% ipython --no-banner

In [1]: import numpy as np

In [2]: import numpy.linalg as la

In [3]: np.set_printoptions(precision=2, suppress=True, linewidth=200, sign=" ")

In [4]: M = np.array([[-0.3, 1.3, -0.2, -0.3, -0.2],
   ...:     [-1.4, -0.4, 0.9, -1.9, 0.4],
   ...:     [-0.5, -0.8, 0.8, -2.4, -0.8]])

In [5]: M
Out[5]: 
array([[-0.3,  1.3, -0.2, -0.3, -0.2],
       [-1.4, -0.4,  0.9, -1.9,  0.4],
       [-0.5, -0.8,  0.8, -2.4, -0.8]])

In [6]: T = np.stack([M, -2 * M, M[::-1]])

In [7]: (T @ M.T).shape
Out[7]: (3, 3, 3)

In [8]: la.matrix_rank(T.reshape(3, -1))
Out[8]: np.int64(2)

In [9]: np.einsum("bij,cij->bc", T, T)
Out[9]: 
array([[ 16.58, -33.16,   6.36],
       [-33.16,  66.32, -12.72],
       [  6.36, -12.72,  16.58]])

In [10]: la.norm(T, axis=(1, 2))
Out[10]: array([ 4.07,  8.14,  4.07])

In [11]: T.shape
Out[11]: (3, 3, 5)

In [12]: T.sum(axis=0)
Out[12]: 
array([[-0.2, -2.1,  1. , -2.1, -0.6],
       [ 0. ,  0. ,  0. ,  0. ,  0. ],
       [ 0.2,  2.1, -1. ,  2.1,  0.6]])

In [13]: la.matrix_rank(T)
Out[13]: array([ 3,  3,  3])

In [14]: other = M / la.norm(M, axis=1, keepdims=True)

In [15]: cov = other @ other.T

In [16]: (np.abs(cov) > 0.9).astype(int)
Out[16]: 
array([[ 1,  0,  0],
       [ 0,  1,  0],
       [ 0,  0,  1]])

In [17]: round(np.degrees(np.arccos(np.clip(cov[1, 2], -1, 1))), 2)
Out[17]: np.float64(34.87)

In [18]: la.norm(other, axis=1)
Out[18]: array([ 1.,  1.,  1.])

In [19]: np.argwhere(np.triu(np.abs(cov) > 0.95, 1))
Out[19]: array([], shape=(0, 2), dtype=int64)

In [20]: x = np.array([1, -3, 3, 3, 2])

In [21]: h = np.maximum(M @ x, 0)

In [22]: M * (h > 1e-9)[:, None]
Out[22]: 
array([[-0.,  0., -0., -0., -0.],
       [-0., -0.,  0., -0.,  0.],
       [-0., -0.,  0., -0., -0.]])

In [23]: M - M[0]
Out[23]: 
array([[ 0. ,  0. ,  0. ,  0. ,  0. ],
       [-1.1, -1.7,  1.1, -1.6,  0.6],
       [-0.2, -2.1,  1. , -2.1, -0.6]])

In [24]: np.unravel_index(np.abs(M).argmax(), M.shape)
Out[24]: (np.int64(2), np.int64(3))

In [25]: M.sum(axis=0)
Out[25]: array([-2.2,  0.1,  1.5, -4.6, -0.6])

In [26]: round(la.norm(M), 2)
Out[26]: np.float64(4.07)

In [27]: np.count_nonzero(M)
Out[27]: np.int64(15)

In [28]: K = np.loadtxt("arr.csv", delimiter=",")

In [29]: K
Out[29]: 
array([[-1.,  0.,  0.,  0.],
       [ 3.,  1.,  0.,  0.],
       [-2.,  2., -1.,  0.],
       [-3.,  1., -1., -1.]])

In [30]: # triangular, det is the product of the diagonal

In [31]: la.matrix_power(K - np.diag(np.diag(K)), 4)
Out[31]: 
array([[ 0.,  0.,  0.,  0.],
       [ 0.,  0.,  0.,  0.],
       [ 0.,  0.,  0.,  0.],
       [ 0.,  0.,  0.,  0.]])

In [32]: la.matrix_rank(K - K[0, 0] * np.eye(4))
Out[32]: np.int64(3)
